$ python3 -q
>>> import numpy as np
>>> np.set_printoptions(precision=1, suppress=True, linewidth=160, legacy="1.25")
>>> F = np.load("block14.npy")
>>> F
array([[ 10.8,  15. ,  10.6],
       [  9.1,  13. ,   9.1],
       [  2.8,   5.1,   2.9],
       [  2.1,   4.1,   2.1],
       [  1.5,   3.3,   1.4],
       [  1.5,   3.3,   1.4],
       [  1.4,   3.2,   1.4],
       [  1.2,   2.9,   1.1],
       [  1.2,   2.8,   1.1],
       [  0.4,   1.6,   0.1],
       [  0.2,   0. ,   1.1],
       [ -1. ,  -1.1,   6.4],
       [ -5.5,  -5.1,  11.6],
       [ -9.7,  -8.9,  14.6],
       [-17.2, -15.6,  18.2]])
>>> # rows 4 and 5 are equal
>>> Xc = F - F.mean(axis=0)
>>> evecs = np.linalg.svd(Xc)[2][:2]
>>> B = Xc - Xc @ evecs.T @ evecs
>>> round(np.linalg.norm(B) / np.linalg.norm(Xc), 1)
0.0
>>> np.round(np.cov(Xc @ evecs.T, rowvar=False), 1) + 0
array([[113.7,   0. ],
       [  0. ,  23.2]])
>>> np.round(B.std(axis=0), 1) + 0
array([0.4, 0.3, 0. ])
>>> vec = np.array([1, 2, 1])
>>> target = F @ vec
>>> np.linalg.lstsq(F, target)[0]
array([1., 2., 1.])
>>> target
array([ 51.4,  44.2,  15.9,  12.4,   9.5,   9.5,   9.2,   8.1,   7.9,   3.7,   1.3,   3.2,  -4.1, -12.9, -30.2])
>>> np.linalg.solve(F.T @ F, F.T @ target)
array([1., 2., 1.])
>>> rng = np.random.default_rng(801)
>>> target = target + 0.1 * rng.normal(size=15)
>>> target
array([ 51.3,  44.2,  16.1,  12.5,   9.5,   9.5,   9.3,   8.1,   7.9,   3.9,   1.4,   3.1,  -4.1, -12.7, -30.5])
>>> coef, *_ = np.linalg.lstsq(F, target)
>>> coef
array([1., 2., 1.])
>>> round(np.linalg.norm(target - F @ coef), 1)
0.5
>>> J = np.loadtxt("x.csv", delimiter=",")
>>> J.round(1) + 0
array([[-2.1,  0. ,  0.8],
       [-0.1,  0.3,  0. ],
       [-1.8,  0.1,  0.7],
       [-1.3, -0.4,  0.6]])
>>> # null space of dimension 1
>>> U, sigma, Vh = np.linalg.svd(J)
>>> evecs = Vh[:(sigma > 1e-8).sum()]
>>> vec = J[2] + -2 * J[0] + rng.integers(2) * np.eye(3)[1]
>>> vec
array([ 2.4,  1.1, -1. ])
>>> np.diag(evecs.T @ evecs)
array([0.9, 0.9, 0.2])
>>> evecs.T @ evecs
array([[ 0.9, -0.1, -0.3],
       [-0.1,  0.9, -0.2],
       [-0.3, -0.2,  0.2]])
>>> np.linalg.matrix_rank(J, rtol=0.1)
2
>>> round(np.linalg.norm(J, 2) / np.linalg.norm(J), 1)
1.0
>>> np.argsort(-np.linalg.norm(J, axis=0).round(6), kind="stable")[:3]
array([0, 2, 1])
>>> round(float(np.trace(np.linalg.pinv(J) @ J)), 1)
2.0
>>> m1 = np.load("layer9.npy")
>>> m1
array([[3., 3., 0., 0.],
       [3., 0., 3., 0.],
       [0., 3., 1., 3.],
       [0., 0., 3., 0.]])
>>> # symmetric, so the eigenvalues are real
>>> z = rng.permutation(4)
>>> B = m1[:, z] * rng.choice([-1, 1], 4)
>>> B
array([[-3., -3., -0., -0.],
       [-0., -3., -0., -3.],
       [-3., -0., -3., -1.],
       [-0., -0., -0., -3.]])
>>> U, _, Vh = np.linalg.svd(m1.T @ B)
>>> np.round(np.linalg.lstsq(m1, B)[0], 1) + 0
array([[ 0., -1.,  0.,  0.],
       [-1.,  0.,  0.,  0.],
       [ 0.,  0.,  0., -1.],
       [ 0.,  0., -1.,  0.]])
>>> np.round(U @ Vh, 1) + 0
array([[ 0., -1.,  0.,  0.],
       [-1.,  0.,  0.,  0.],
       [ 0.,  0.,  0., -1.],
       [ 0.,  0., -1.,  0.]])
>>> w, evecs = np.linalg.eigh(m1)
>>> np.unique(w.round(6) + 0, return_counts=True)[1]
array([1, 1, 1, 1])
>>> np.abs(evecs[:, -1]).round(6).argmax()
0
>>> round(w.sum(), 1), np.trace(m1)
(4.0, 4.0)
>>> rk = np.linalg.matrix_rank(J)
>>> rk
2
>>> N = np.linalg.svd(J)[2][rk:].T
>>> N.shape
(3, 1)
>>> np.round(J @ N, 1) + 0
array([[0.],
       [0.],
       [0.],
       [0.]])
>>> [int(np.linalg.matrix_rank(J[:, :j + 1])) for j in range(3)]
[1, 2, 2]
>>> N[:, 0] / N[np.abs(N[:, 0]).round(6).argmax(), 0]
array([0.4, 0.3, 1. ])
>>> np.linalg.matrix_rank(J.T @ J), np.linalg.matrix_rank(J @ J.T)
(2, 2)
>>> [int(np.linalg.matrix_rank(np.delete(J, i, axis=0))) for i in range(4)]
[2, 2, 2, 2]
>>> N @ N.T
array([[0.1, 0.1, 0.3],
       [0.1, 0.1, 0.2],
       [0.3, 0.2, 0.8]])
>>> B = m1[0, 0] * m1[1:] - np.outer(m1[1:, 0], m1[0])
>>> B
array([[ 0., -9.,  9.,  0.],
       [ 0.,  9.,  3.,  9.],
       [ 0.,  0.,  9.,  0.]])
>>> m1[:, 0] / m1[0, 0]
array([1., 1., 0., 0.])
>>> np.linalg.matrix_rank(B), np.linalg.matrix_rank(m1)
(3, 4)
>>> A = np.load("mat.npy")
>>> A
array([[ 8, 11,  8],
       [-9, -6, -9],
       [-3,  0, -3],
       [ 5,  8,  5]])
>>> U, sigma, Vh = np.linalg.svd(A)
>>> sigma.round(1) + 0
array([23.6,  4.8,  0. ])
>>> B = U[:, :2] @ np.diag(sigma[:2]) @ Vh[:2]
>>> np.linalg.matrix_rank(B)
2
>>> round(np.linalg.norm(A - B) / np.linalg.norm(A), 1)
0.0
>>> np.round(np.linalg.norm(A - B, 2), 1), round(sigma[2], 1)
(0.0, 0.0)
>>> np.linalg.matrix_rank(A, rtol=0.05)
2
>>> np.round(np.abs(A - B).max(), 1)
0.0
>>> def softmax(z):
...     e = np.exp(z - z.max(axis=-1, keepdims=True))
...     return e / e.sum(axis=-1, keepdims=True)
... 
>>> np.round(softmax(J[0]), 1) + 0
array([0. , 0.3, 0.7])
>>> att = J @ J.T / np.sqrt(3)
>>> np.round(softmax(att + np.triu(np.full(att.shape, -np.inf), 1)), 1) + 0
array([[1. , 0. , 0. , 0. ],
       [0.5, 0.5, 0. , 0. ],
       [0.6, 0. , 0.4, 0. ],
       [0.4, 0.1, 0.3, 0.2]])
>>> np.round(softmax(att), 1) + 0
array([[0.5, 0. , 0.3, 0.2],
       [0.3, 0.2, 0.3, 0.2],
       [0.5, 0. , 0.3, 0.2],
       [0.4, 0.1, 0.3, 0.2]])
>>> arr = -3 * np.eye(5) + np.eye(5, k=1)
>>> arr
array([[-3.,  1.,  0.,  0.,  0.],
       [ 0., -3.,  1.,  0.,  0.],
       [ 0.,  0., -3.,  1.,  0.],
       [ 0.,  0.,  0., -3.,  1.],
       [ 0.,  0.,  0.,  0., -3.]])
>>> round(float(np.linalg.det(arr)), 1)
-243.0
>>> np.allclose(arr @ arr.T, arr.T @ arr)
False
>>> np.trace(arr)
-15.0
>>> np.sort(np.abs(np.linalg.eigvals(arr)))
array([3., 3., 3., 3., 3.])
>>> f = np.array([0, -2, -4, -3, -5])
>>> B = arr + np.outer(f, np.eye(5)[3])
>>> B
array([[-3.,  1.,  0.,  0.,  0.],
       [ 0., -3.,  1., -2.,  0.],
       [ 0.,  0., -3., -3.,  0.],
       [ 0.,  0.,  0., -6.,  1.],
       [ 0.,  0.,  0., -5., -3.]])
>>> B = np.linalg.inv(arr)
>>> round(float(np.linalg.det(arr) * np.linalg.det(B)), 1)
1.0
>>> (np.abs(B) > 1e-9).astype(int)
array([[1, 1, 1, 1, 1],
       [0, 1, 1, 1, 1],
       [0, 0, 1, 1, 1],
       [0, 0, 0, 1, 1],
       [0, 0, 0, 0, 1]])
>>> np.round(np.linalg.eigvals(arr).sum().real, 1)
-15.0
>>> np.round(np.linalg.det(arr[::-1]), 1)
-243.0
>>> np.einsum("ii->", arr)
-15.0
